% ipython --no-banner

In [1]: import numpy as np

In [2]: np.set_printoptions(precision=2, suppress=True, linewidth=120)

In [3]: m1 = np.loadtxt("block11.csv", delimiter=",")

In [4]: m1
Out[4]: 
array([[-0.08,  0.74,  0.23],
       [-0.08, -0.13, -0.87],
       [-0.25,  0.62, -0.4 ],
       [-0.96, -0.22,  0.16]])

In [5]: # columns are unit length and at right angles

In [6]: Uu, s, Vt = np.linalg.svd(m1, full_matrices=False)

In [7]: s
Out[7]: array([1., 1., 1.])

In [8]: np.round(Uu.T @ m1 @ Vt.T, 2) + 0
Out[8]: 
array([[1., 0., 0.],
       [0., 1., 0.],
       [0., 0., 1.]])

In [9]: print(s / s[0])
[1. 1. 1.]

In [10]: print(np.round(Uu.T @ Uu, 2) + 0)
[[1. 0. 0.]
 [0. 1. 0.]
 [0. 0. 1.]]

In [11]: np.allclose(Uu * s @ Vt, m1)
Out[11]: True

In [12]: out = np.c_[m1[:, :2] @ np.array([[2, 6], [5, 4]]), np.array([-2, 3, 1, -1])]

In [13]: print(out)
[[ 3.54  2.46 -2.  ]
 [-0.83 -1.03  3.  ]
 [ 2.61  0.98  1.  ]
 [-3.   -6.63 -1.  ]]

In [14]: print(np.linalg.matrix_rank(out))
3

In [15]: print(np.linalg.matrix_rank(np.c_[m1, out]))
4

In [16]: np.round(np.linalg.lstsq(m1, out[:, 0])[0], 2) + 0
Out[16]: array([2., 5., 0.])

In [17]: r0 = np.array([-4, 2, 0])

In [18]: print(np.convolve(m1[1], r0))
[ 0.33  0.36  3.22 -1.75  0.  ]

In [19]: np.array([np.convolve(row, r0, "same") for row in m1])
Out[19]: 
array([[-3.13,  0.57,  0.45],
       [ 0.36,  3.22, -1.75],
       [-2.99,  2.85, -0.8 ],
       [-1.06, -1.07,  0.32]])

In [20]: out = m1 / np.sqrt((m1 ** 2).mean(axis=1, keepdims=True))

In [21]: np.linalg.norm(out, axis=1)
Out[21]: array([1.73, 1.73, 1.73, 1.73])

In [22]: m1 - m1.mean(axis=1, keepdims=True)
Out[22]: 
array([[-0.38,  0.45, -0.07],
       [ 0.28,  0.23, -0.51],
       [-0.24,  0.63, -0.39],
       [-0.62,  0.12,  0.5 ]])

In [23]: np.linalg.matrix_rank(m1 - m1.mean(axis=1, keepdims=True))
Out[23]: np.int64(2)

In [24]: np.linalg.norm(m1, axis=0)
Out[24]: array([1., 1., 1.])

In [25]: X = np.load("arr.npy")

In [26]: X
Out[26]: 
array([[ 1,  0,  0,  0],
       [-3,  1,  0,  0],
       [-1, -3,  1,  0],
       [-1, -3,  0,  1]])

In [27]: # triangular

In [28]: Uu, s, Vt = np.linalg.svd(X)

In [29]: s
Out[29]: array([4.59, 3.3 , 1.  , 0.07])

In [30]: np.argmax(s[:-1] / (s[1:] + 1e-6)) + 1
Out[30]: np.int64(3)

In [31]: out = Uu[:, :3] @ np.diag(s[:3]) @ Vt[:3]

In [32]: round(float(np.linalg.norm(X - out) / np.linalg.norm(X)), 2)
Out[32]: 0.01

In [33]: round(np.abs(X - out).max(), 2)
Out[33]: np.float64(0.04)

In [34]: out.round(2) + 0
Out[34]: 
array([[ 1.  , -0.01, -0.04, -0.04],
       [-3.  ,  1.  , -0.01, -0.01],
       [-1.  , -3.  ,  1.  ,  0.  ],
       [-1.  , -3.  ,  0.  ,  1.  ]])

In [35]: np.linalg.matrix_rank(X, rtol=0.05)
Out[35]: np.int64(3)

In [36]: rng = np.random.default_rng(58)

In [37]: z = rng.permutation(4)

In [38]: z
Out[38]: array([0, 2, 3, 1])

In [39]: out = X[z][:, z]

In [40]: np.allclose(out, X)
Out[40]: False

In [41]: hat = np.triu(np.array([[3, -3, 3, 3], [-1, 1, -2, 3], [-1, -2, 0, 0], [2, 1, 2, 2]]), 1) + np.eye(4)

In [42]: out = hat @ X @ np.linalg.inv(hat)

In [43]: out
Out[43]: 
array([[  4.,  -9., -27.,  18.],
       [ -4., -14., -18.,  57.],
       [ -1.,  -6.,  -8.,  21.],
       [ -1.,  -6.,  -9.,  22.]])

In [44]: print(np.trace(out), np.trace(X))
4.0 4

In [45]: round(float(np.linalg.det(out)), 2)
Out[45]: 1.0

In [46]: np.poly(out)
Out[46]: array([ 1., -4.,  6., -4.,  1.])

In [47]: np.linalg.matrix_rank(out)
Out[47]: np.int64(4)

In [48]: hat @ X - X @ hat
Out[48]: 
array([[  3., -18.,   0.,   0.],
       [ -1., -12.,   9.,   9.],
       [  0.,  -3.,  -3.,  12.],
       [  0.,  -3.,  -3.,  12.]])

In [49]: out = X / np.sqrt((X ** 2).mean(axis=1, keepdims=True))

In [50]: np.linalg.matrix_rank(out) == np.linalg.matrix_rank(X)
Out[50]: np.True_

In [51]: np.linalg.matrix_rank(X - X.mean(axis=1, keepdims=True))
Out[51]: np.int64(3)

In [52]: out = X / np.linalg.norm(X, axis=1, keepdims=True)

In [53]: cov = out @ out.T

In [54]: np.argwhere(np.triu(np.abs(cov) > 0.95, 1))
Out[54]: array([], shape=(0, 2), dtype=int64)

In [55]: cov.round(2) + 0
Out[55]: 
array([[ 1.  , -0.95, -0.3 , -0.3 ],
       [-0.95,  1.  ,  0.  ,  0.  ],
       [-0.3 ,  0.  ,  1.  ,  0.91],
       [-0.3 ,  0.  ,  0.91,  1.  ]])

In [56]: print(np.linalg.norm(out, axis=1))
[1. 1. 1. 1.]

In [57]: O, _ = np.linalg.qr(np.array([[-1.3, -1.8, 0.1], [0.5, -0.2, -0.3], [-0.2, -1.7, 0.2]]))

In [58]: evecs, _ = np.linalg.qr(np.array([[1.1, -0.7, 1.3], [2.0, 0.4, 1.0], [0.6, 0.7, -1.7]]))

In [59]: s = 5 * 0.7 ** np.arange(3)

In [60]: arr = O[:, :3] * s @ evecs[:3]

In [61]: print(arr)
[[ 2.58 -2.84 -2.74]
 [ 1.17  2.93  0.26]
 [ 2.57 -0.6   2.  ]]

In [62]: print(round(np.einsum("ij,ji->", arr, arr), 2))
-1.82

In [63]: round(float(np.linalg.det(arr.T)), 2)
Out[63]: 42.87

In [64]: print(round(np.linalg.det(arr[::-1]), 2))
-42.87

In [65]: print(np.round(np.linalg.eigvals(arr).sum().real, 2))
7.51

In [66]: print(round(float(np.einsum("ii->", arr)), 2))
7.51

In [67]: round(np.linalg.det(2 * arr), 2), round(np.linalg.det(arr), 2)
Out[67]: (np.float64(343.0), np.float64(42.87))

In [68]: np.linalg.eigvals(arr)
Out[68]: array([2.44+3.21j, 2.44-3.21j, 2.64+0.j  ])

In [69]: np.kron(np.eye(2, dtype=int), arr)
Out[69]: 
array([[ 2.58, -2.84, -2.74,  0.  , -0.  , -0.  ],
       [ 1.17,  2.93,  0.26,  0.  ,  0.  ,  0.  ],
       [ 2.57, -0.6 ,  2.  ,  0.  , -0.  ,  0.  ],
       [ 0.  , -0.  , -0.  ,  2.58, -2.84, -2.74],
       [ 0.  ,  0.  ,  0.  ,  1.17,  2.93,  0.26],
       [ 0.  , -0.  ,  0.  ,  2.57, -0.6 ,  2.  ]])

In [70]: out = np.array([[2, 2]])

In [71]: feats = np.block([[np.zeros((1, 1)), out], [out.T, np.zeros((2, 2))]])

In [72]: feats
Out[72]: 
array([[0., 2., 2.],
       [2., 0., 0.],
       [2., 0., 0.]])

In [73]: rank = np.linalg.matrix_rank(feats)

In [74]: print(rank)
2

In [75]: N = np.linalg.svd(feats)[2][rank:].T

In [76]: [int(np.linalg.matrix_rank(feats[:i])) for i in range(1, len(feats) + 1)]
Out[76]: [1, 2, 2]

In [77]: N @ N.T
Out[77]: 
array([[ 0. ,  0. ,  0. ],
       [ 0. ,  0.5, -0.5],
       [ 0. , -0.5,  0.5]])

In [78]: print(np.allclose(feats @ N, 0))
True

In [79]: evals, evecs = np.linalg.eigh(feats)

In [80]: evals
Out[80]: array([-2.83,  0.  ,  2.83])

In [81]: np.abs(evecs[:, -1])
Out[81]: array([0.71, 0.5 , 0.5 ])

In [82]: evals.sum(), np.trace(feats)
Out[82]: (np.float64(0.0), np.float64(0.0))

In [83]: np.argsort(-np.linalg.norm(feats, axis=0).round(6), kind="stable")[:3]
Out[83]: array([0, 1, 2])

In [84]: np.linalg.cond(feats) > 100
Out[84]: np.True_

In [85]: E = np.loadtxt("test17.csv", delimiter=",")

In [86]: E
Out[86]: 
array([[ 0.  , -2.96,  0.  ],
       [ 0.  , -2.  ,  0.  ],
       [ 0.  , -1.86,  0.  ],
       [ 0.  , -0.88,  0.  ],
       [ 0.  , -0.81,  0.  ],
       [ 0.  , -0.73,  0.  ],
       [ 0.  , -0.52,  0.  ],
       [ 0.  , -0.47,  0.  ],
       [ 0.  ,  0.01,  0.  ],
       [ 0.  ,  0.28,  0.  ],
       [ 0.  ,  0.4 ,  0.  ],
       [ 0.  ,  1.28,  0.  ],
       [ 0.  ,  1.68,  0.  ],
       [ 0.  ,  2.23,  0.  ],
       [ 0.  ,  2.65,  0.  ],
       [ 0.  ,  4.7 ,  0.  ],
       [ 0.  ,  4.73,  0.  ],
       [ 0.  ,  4.94,  0.  ],
       [ 0.  ,  5.85,  0.  ],
       [ 0.  ,  6.98,  0.  ],
       [ 0.  ,  7.05,  0.  ],
       [ 0.  ,  9.06,  0.  ],
       [ 0.  , 12.2 ,  0.  ],
       [ 0.  , 15.77,  0.  ]])

In [87]: # looks like rank 1

In [88]: np.linalg.norm(E, axis=0)
Out[88]: array([ 0.  , 26.77,  0.  ])

In [89]: np.round(np.linalg.pinv(E), 2) + 0
Out[89]: 
array([[0.  , 0.  , 0.  , 0.  , 0.  , 0.  , 0.  , 0.  , 0.  , 0.  , 0.  , 0.  , 0.  , 0.  , 0.  , 0.  , 0.  , 0.  ,
        0.  , 0.  , 0.  , 0.  , 0.  , 0.  ],
       [0.  , 0.  , 0.  , 0.  , 0.  , 0.  , 0.  , 0.  , 0.  , 0.  , 0.  , 0.  , 0.  , 0.  , 0.  , 0.01, 0.01, 0.01,
        0.01, 0.01, 0.01, 0.01, 0.02, 0.02],
       [0.  , 0.  , 0.  , 0.  , 0.  , 0.  , 0.  , 0.  , 0.  , 0.  , 0.  , 0.  , 0.  , 0.  , 0.  , 0.  , 0.  , 0.  ,
        0.  , 0.  , 0.  , 0.  , 0.  , 0.  ]])

In [90]: E.T @ E
Out[90]: 
array([[  0. ,   0. ,   0. ],
       [  0. , 716.5,   0. ],
       [  0. ,   0. ,   0. ]])

In [91]: print(E[:, 1] @ E[:, 0])
0.0
